$ python -q
>>> import numpy as np
>>> np.set_printoptions(suppress=True, linewidth=160)
>>> feats = np.array([[1.1, -1.7, -0.2, 0.3, -1.0, 0.2, -1.0, -0.3, -0.3, -0.3],
...     [-1.2, -0.2, 0.9, 0.7, 0.3, 0.8, 1.1, 0.1, -2.4, 1.8],
...     [-1.2, -0.8, 1.3, -1.6, 0.3, -0.6, -0.4, -0.5, -0.7, 0.2],
...     [0.2, 0.5, 1.4, 0.4, -0.3, 1.1, -0.2, 1.0, -0.7, 0.3],
...     [-0.9, -0.1, -0.3, -1.9, -0.5, 0.7, -1.8, -0.2, -1.1, 2.3],
...     [-0.7, 1.1, 0.5, 0.1, -0.7, -0.4, 1.2, 0.8, -1.2, 0.7],
...     [0.1, -1.9, -0.7, -2.9, 0.6, 0.7, 1.9, -0.1, -1.3, -1.2],
...     [0.4, -0.1, -1.3, 0.1, -2.5, -0.3, -0.8, 1.5, 1.2, 0.2],
...     [1.2, -0.4, -0.6, 1.5, 0.9, -0.7, -0.2, -0.6, -1.0, 1.2],
...     [0.6, 0.1, 1.3, -2.4, -1.9, 2.2, 0.0, 0.7, 1.6, -1.1],
...     [-1.2, -0.5, -2.4, 0.5, -0.7, 1.5, 0.8, 0.2, 0.7, 0.7]])
>>> feats
array([[ 1.1, -1.7, -0.2,  0.3, -1. ,  0.2, -1. , -0.3, -0.3, -0.3],
       [-1.2, -0.2,  0.9,  0.7,  0.3,  0.8,  1.1,  0.1, -2.4,  1.8],
       [-1.2, -0.8,  1.3, -1.6,  0.3, -0.6, -0.4, -0.5, -0.7,  0.2],
       [ 0.2,  0.5,  1.4,  0.4, -0.3,  1.1, -0.2,  1. , -0.7,  0.3],
       [-0.9, -0.1, -0.3, -1.9, -0.5,  0.7, -1.8, -0.2, -1.1,  2.3],
       [-0.7,  1.1,  0.5,  0.1, -0.7, -0.4,  1.2,  0.8, -1.2,  0.7],
       [ 0.1, -1.9, -0.7, -2.9,  0.6,  0.7,  1.9, -0.1, -1.3, -1.2],
       [ 0.4, -0.1, -1.3,  0.1, -2.5, -0.3, -0.8,  1.5,  1.2,  0.2],
       [ 1.2, -0.4, -0.6,  1.5,  0.9, -0.7, -0.2, -0.6, -1. ,  1.2],
       [ 0.6,  0.1,  1.3, -2.4, -1.9,  2.2,  0. ,  0.7,  1.6, -1.1],
       [-1.2, -0.5, -2.4,  0.5, -0.7,  1.5,  0.8,  0.2,  0.7,  0.7]])
>>> W1 = np.array([[1, 9, 5, 0, 8, 6],
...     [5, 7, 8, 6, 1, 3],
...     [1, 3, 6, 9, 4, 9],
...     [5, 0, 4, 1, 4, 8],
...     [3, 6, 3, 6, 1, 9],
...     [1, 4, 2, 6, 7, 2],
...     [2, 7, 1, 7, 5, 2],
...     [7, 7, 5, 6, 9, 2],
...     [6, 4, 9, 8, 9, 9],
...     [7, 1, 0, 4, 0, 1]])
>>> beta = np.array([7, 5, 3, 9, 1, 9])
>>> H = np.maximum(feats @ W1 + beta, 0)
>>> np.round((H > 0).mean(axis=0), 2)
array([0.64, 0.55, 0.36, 0.55, 0.36, 0.45])
>>> cent = np.array([[2, 2], [0, 3], [2, 3], [1, 3], [0, 1], [0, 1]])
>>> (H @ cent).round(6).argmax(axis=1)
array([0, 1, 1, 1, 0, 1, 1, 1, 1, 1, 1])
>>> W1 @ cent
array([[12, 58],
       [32, 77],
       [23, 69],
       [19, 37],
       [18, 61],
       [12, 47],
       [13, 56],
       [30, 79],
       [38, 93],
       [18, 30]])
